$ python -q
>>> import numpy as np
>>> import numpy.linalg as la
>>> np.set_printoptions(precision=4, suppress=True, linewidth=140, legacy="1.25")
>>> f = np.array([0, 3, 2, 0])
>>> g = np.array([8, 7, -1, 0, 4, -8, -6, -7])
>>> m1 = np.outer(f, g)
>>> m1
array([[  0,   0,   0,   0,   0,   0,   0,   0],
       [ 24,  21,  -3,   0,  12, -24, -18, -21],
       [ 16,  14,  -2,   0,   8, -16, -12, -14],
       [  0,   0,   0,   0,   0,   0,   0,   0]])
>>> # rank 1
>>> np.round(la.norm(m1), 4)
60.2246
>>> m1.sum(axis=1)
array([ 0, -9, -6,  0])
>>> la.matrix_rank(m1)
1
>>> np.abs(m1).max()
24
>>> np.diff(m1, axis=0)
array([[ 24,  21,  -3,   0,  12, -24, -18, -21],
       [ -8,  -7,   1,   0,  -4,   8,   6,   7],
       [-16, -14,   2,   0,  -8,  16,  12,  14]])
>>> m1.shape
(4, 8)
>>> left, sigma, Vh = la.svd(m1, full_matrices=False)
>>> round(float(np.sqrt((sigma ** 2).sum())), 4), np.round(la.norm(m1), 4)
(60.2246, 60.2246)
>>> np.cumsum(sigma ** 2) / np.sum(sigma ** 2)
array([1., 1., 1., 1.])
>>> np.abs(Vh[0])
array([0.4789, 0.4191, 0.0599, 0.    , 0.2395, 0.4789, 0.3592, 0.4191])
>>> np.round(left.T @ m1 @ Vh.T, 4) + 0
array([[60.2246,  0.    ,  0.    ,  0.    ],
       [ 0.    ,  0.    ,  0.    ,  0.    ],
       [ 0.    ,  0.    ,  0.    ,  0.    ],
       [ 0.    ,  0.    ,  0.    ,  0.    ]])
>>> np.abs(left[:, 0]).round(6).argmax()
1
>>> np.allclose(left * sigma @ Vh, m1)
True
>>> np.round(left.T @ left, 4) + 0
array([[1., 0., 0., 0.],
       [0., 1., 0., 0.],
       [0., 0., 1., 0.],
       [0., 0., 0., 1.]])
>>> left, sigma, Vh = la.svd(m1)
>>> evecs = Vh[:(sigma > 1e-8).sum()]
>>> rng = np.random.default_rng(537372)
>>> vec = m1[1] + 5 * m1[0] + rng.integers(2) * np.eye(8)[5]
>>> vec
array([ 24.,  21.,  -3.,   0.,  12., -23., -18., -21.])
>>> np.allclose(evecs.T @ evecs @ vec, vec)
False
>>> round(la.norm(vec - evecs.T @ evecs @ vec), 4)
0.8778
>>> round(np.trace(la.pinv(m1) @ m1), 4)
1.0
>>> np.abs(np.diag(la.qr(m1)[1])) > 1e-9
array([ True, False, False, False])
>>> W0 = np.loadtxt("test8.csv", delimiter=",")
>>> W0
array([[-5., -6.,  3., -2.,  5.,  1., -1.],
       [-1., -5., -6.,  3., -2.,  5.,  1.],
       [ 1., -1., -5., -6.,  3., -2.,  5.],
       [ 5.,  1., -1., -5., -6.,  3., -2.],
       [-2.,  5.,  1., -1., -5., -6.,  3.],
       [ 3., -2.,  5.,  1., -1., -5., -6.],
       [-6.,  3., -2.,  5.,  1., -1., -5.]])
>>> f = np.array([2, -3, 3])
>>> np.convolve(m1[2], f)
array([ 32, -20,   2,  48,  10, -56,  48, -40,   6, -42])
>>> np.cross(m1[2, :3], m1[0, :3])
array([0, 0, 0])
>>> K = np.array([[-0.1, -0.2, 1.3, 0.6, 1.4, -0.6, -0.5, 0.6],
...     [0.5, 0.3, -0.5, -0.1, 2.4, 0.3, -1.3, -0.2],
...     [-1.4, -1.6, 0.2, -0.6, 1.1, -0.1, -0.4, -1.2],
...     [1.7, -0.8, 0.4, 0.7, 1.8, 0.7, -0.3, -0.6],
...     [1.0, -0.2, 0.7, -0.4, 0.1, -0.4, -0.7, -0.5],
...     [-0.8, -1.8, 1.0, 0.4, 0.6, 1.4, 0.0, 0.9],
...     [-1.8, -0.3, -0.5, 1.3, -0.6, 0.6, 0.8, 1.1]])
>>> K[4] = K[1] + 0.1 * rng.normal(size=8)
>>> K
array([[-0.1   , -0.2   ,  1.3   ,  0.6   ,  1.4   , -0.6   , -0.5   ,  0.6   ],
       [ 0.5   ,  0.3   , -0.5   , -0.1   ,  2.4   ,  0.3   , -1.3   , -0.2   ],
       [-1.4   , -1.6   ,  0.2   , -0.6   ,  1.1   , -0.1   , -0.4   , -1.2   ],
       [ 1.7   , -0.8   ,  0.4   ,  0.7   ,  1.8   ,  0.7   , -0.3   , -0.6   ],
       [ 0.3855,  0.2905, -0.6302, -0.106 ,  2.3216,  0.2761, -1.3841, -0.1283],
       [-0.8   , -1.8   ,  1.    ,  0.4   ,  0.6   ,  1.4   ,  0.    ,  0.9   ],
       [-1.8   , -0.3   , -0.5   ,  1.3   , -0.6   ,  0.6   ,  0.8   ,  1.1   ]])
>>> th = np.radians(135)
>>> R = np.eye(8)
>>> R[0, 0] = R[1, 1] = np.cos(th)
>>> R[0, 1], R[1, 0] = -np.sin(th), np.sin(th)
>>> R
array([[-0.7071, -0.7071,  0.    ,  0.    ,  0.    ,  0.    ,  0.    ,  0.    ],
       [ 0.7071, -0.7071,  0.    ,  0.    ,  0.    ,  0.    ,  0.    ,  0.    ],
       [ 0.    ,  0.    ,  1.    ,  0.    ,  0.    ,  0.    ,  0.    ,  0.    ],
       [ 0.    ,  0.    ,  0.    ,  1.    ,  0.    ,  0.    ,  0.    ,  0.    ],
       [ 0.    ,  0.    ,  0.    ,  0.    ,  1.    ,  0.    ,  0.    ,  0.    ],
       [ 0.    ,  0.    ,  0.    ,  0.    ,  0.    ,  1.    ,  0.    ,  0.    ],
       [ 0.    ,  0.    ,  0.    ,  0.    ,  0.    ,  0.    ,  1.    ,  0.    ],
       [ 0.    ,  0.    ,  0.    ,  0.    ,  0.    ,  0.    ,  0.    ,  1.    ]])
>>> B = K @ R.T
>>> np.allclose(la.norm(K, axis=1), la.norm(B, axis=1))
True
>>> B
array([[ 0.2121,  0.0707,  1.3   ,  0.6   ,  1.4   , -0.6   , -0.5   ,  0.6   ],
       [-0.5657,  0.1414, -0.5   , -0.1   ,  2.4   ,  0.3   , -1.3   , -0.2   ],
       [ 2.1213,  0.1414,  0.2   , -0.6   ,  1.1   , -0.1   , -0.4   , -1.2   ],
       [-0.6364,  1.7678,  0.4   ,  0.7   ,  1.8   ,  0.7   , -0.3   , -0.6   ],
       [-0.478 ,  0.0672, -0.6302, -0.106 ,  2.3216,  0.2761, -1.3841, -0.1283],
       [ 1.8385,  0.7071,  1.    ,  0.4   ,  0.6   ,  1.4   ,  0.    ,  0.9   ],
       [ 1.4849, -1.0607, -0.5   ,  1.3   , -0.6   ,  0.6   ,  0.8   ,  1.1   ]])
>>> la.svd(K, compute_uv=False), la.svd(B, compute_uv=False)
(array([4.9852, 3.6495, 2.4376, 2.2502, 1.7383, 1.0748, 0.0823]), array([4.9852, 3.6495, 2.4376, 2.2502, 1.7383, 1.0748, 0.0823]))
>>> np.abs(B - K).max(axis=0)
array([3.5213, 2.5678, 0.    , 0.    , 0.    , 0.    , 0.    , 0.    ])
